>>> import numpy as np
>>> from numpy import linalg as LA
>>> np.set_printoptions(precision=1, suppress=True, linewidth=120)
>>> def rnd(a):
...     return np.round(a, 1) + 0
... 
>>> X = np.loadtxt("arr.csv", delimiter=",")
>>> X
array([[ 4.,  3.,  2.],
       [ 3.,  0.,  2.],
       [ 6., 11.,  2.],
       [ 4.,  3.,  2.],
       [ 6., 11.,  2.],
       [ 6., 11.,  2.],
       [ 4.,  3.,  2.],
       [ 4.,  3.,  2.],
       [ 6., 11.,  2.],
       [ 5.,  7.,  2.],
       [ 5.,  7.,  2.],
       [ 7., 15.,  2.],
       [ 5.,  7.,  2.],
       [ 4.,  3.,  2.],
       [ 3.,  0.,  2.]])
>>> # row 3 repeats row 0
>>> Uu, sig, vt = LA.svd(X)
>>> print(np.argmax(sig[:-1] / (sig[1:] + 1e-6)) + 1)
2
>>> B = Uu[:, :2] @ np.diag(sig[:2]) @ vt[:2]
>>> print(LA.matrix_rank(X, rtol=0.05))
2
>>> print(rnd(B))
[[ 4.   3.   2. ]
 [ 3.   0.   1.9]
 [ 6.  11.   2. ]
 [ 4.   3.   2. ]
 [ 6.  11.   2. ]
 [ 6.  11.   2. ]
 [ 4.   3.   2. ]
 [ 4.   3.   2. ]
 [ 6.  11.   2. ]
 [ 5.   7.   2. ]
 [ 5.   7.   2. ]
 [ 7.  15.   2. ]
 [ 5.   7.   2. ]
 [ 4.   3.   2. ]
 [ 3.   0.   1.9]]
>>> ang = np.radians(90)
>>> Rm = np.eye(3)
>>> Rm[1, 1] = Rm[2, 2] = np.cos(ang)
>>> Rm[1, 2], Rm[2, 1] = -np.sin(ang), np.sin(ang)
>>> rnd(Rm)
array([[ 1.,  0.,  0.],
       [ 0.,  0., -1.],
       [ 0.,  1.,  0.]])
>>> B = X @ Rm.T
>>> np.allclose(LA.norm(X, axis=1), LA.norm(B, axis=1))
True
>>> rnd(LA.svd(X, compute_uv=False)), rnd(LA.svd(B, compute_uv=False))
(array([35.7,  7.1,  0.1]), array([35.7,  7.1,  0.1]))
>>> print(np.allclose(X @ X.T, B @ B.T))
True
>>> rnd(B)
array([[ 4., -2.,  3.],
       [ 3., -2.,  0.],
       [ 6., -2., 11.],
       [ 4., -2.,  3.],
       [ 6., -2., 11.],
       [ 6., -2., 11.],
       [ 4., -2.,  3.],
       [ 4., -2.,  3.],
       [ 6., -2., 11.],
       [ 5., -2.,  7.],
       [ 5., -2.,  7.],
       [ 7., -2., 15.],
       [ 5., -2.,  7.],
       [ 4., -2.,  3.],
       [ 3., -2.,  0.]])
>>> data = np.load("a.npy")
>>> print(data)
[[ -3.7 -13.  -14.5]
 [  0.3  -1.3  -2. ]
 [  3.6   4.4   5.6]
 [ -3.5 -11.8 -13.4]
 [  3.3   0.9   3. ]
 [  1.7  -0.2   0.4]
 [  1.4   5.9   4.1]
 [ -0.9  -0.2  -2.7]
 [ -0.9  -0.6  -3. ]
 [  0.6   4.    1.9]
 [  2.5   6.    5.5]
 [  1.3  -1.1  -0.7]
 [ -1.3  -1.2  -3.8]
 [  0.7  -0.2  -0.8]
 [  1.9   0.3   0.9]]
>>> basis = data[[12, 13]].astype(float)
>>> for _ in range(7):
...     labels = LA.norm(data[:, None] - basis, axis=-1).argmin(axis=1)
...     basis = np.array([data[labels == j].mean(axis=0) for j in range(2)])
... 
>>> print(labels)
[0 1 1 0 1 1 1 1 1 1 1 1 1 1 1]
>>> rnd(basis[1] - basis[0])
array([ 4.7, 13.7, 14.6])
>>> np.abs(basis[1] - basis[0]).argmax()
np.int64(2)
>>> print(np.bincount(labels))
[ 2 13]
>>> rnd(basis)
array([[ -3.6, -12.4, -14. ],
       [  1.1,   1.3,   0.6]])
>>> proj = X @ LA.solve(X.T @ X, X.T)
>>> print(rnd(np.diag(proj)))
[0.2 0.5 0.1 0.2 0.1 0.1 0.2 0.2 0.1 0.1 0.1 0.4 0.1 0.2 0.5]
>>> rnd(proj @ X[:, 0])
array([4., 3., 6., 4., 6., 6., 4., 4., 6., 5., 5., 7., 5., 4., 3.])
>>> rnd(LA.eigvalsh(proj))
array([0., 0., 0., 0., 0., 0., 0., 0., 0., 0., 0., 0., 1., 1., 1.])
>>> labels = data[:, 0] > np.median(data[:, 0])
>>> r0 = data[labels].mean(axis=0) - data[~labels].mean(axis=0)
>>> rnd((((data - data.mean(axis=0)) @ r0 > 0) == labels).mean())
np.float64(0.9)
>>> B = np.c_[data[:, :1] @ np.array([[-2]]), np.array([0, 1, -1, 1, 0, 1, -1, 2, 2, -1, 3, 3, -1, 1, 2])]
>>> print(B)
[[ 7.4  0. ]
 [-0.6  1. ]
 [-7.2 -1. ]
 [ 7.   1. ]
 [-6.6  0. ]
 [-3.4  1. ]
 [-2.8 -1. ]
 [ 1.8  2. ]
 [ 1.8  2. ]
 [-1.2 -1. ]
 [-5.   3. ]
 [-2.6  3. ]
 [ 2.6 -1. ]
 [-1.4  1. ]
 [-3.8  2. ]]
>>> rnd(LA.norm(B - data @ LA.lstsq(data, B)[0], axis=0))
array([0. , 5.3])
>>> LA.matrix_rank(np.c_[data, B])
np.int64(4)
>>> rnd(LA.lstsq(data, B[:, 0])[0])
array([-2.,  0.,  0.])
>>> rnd(LA.norm(LA.qr(data)[0].T @ B, axis=0) ** 2 / ((B ** 2).sum(axis=0) + 1e-12))
array([1. , 0.3])
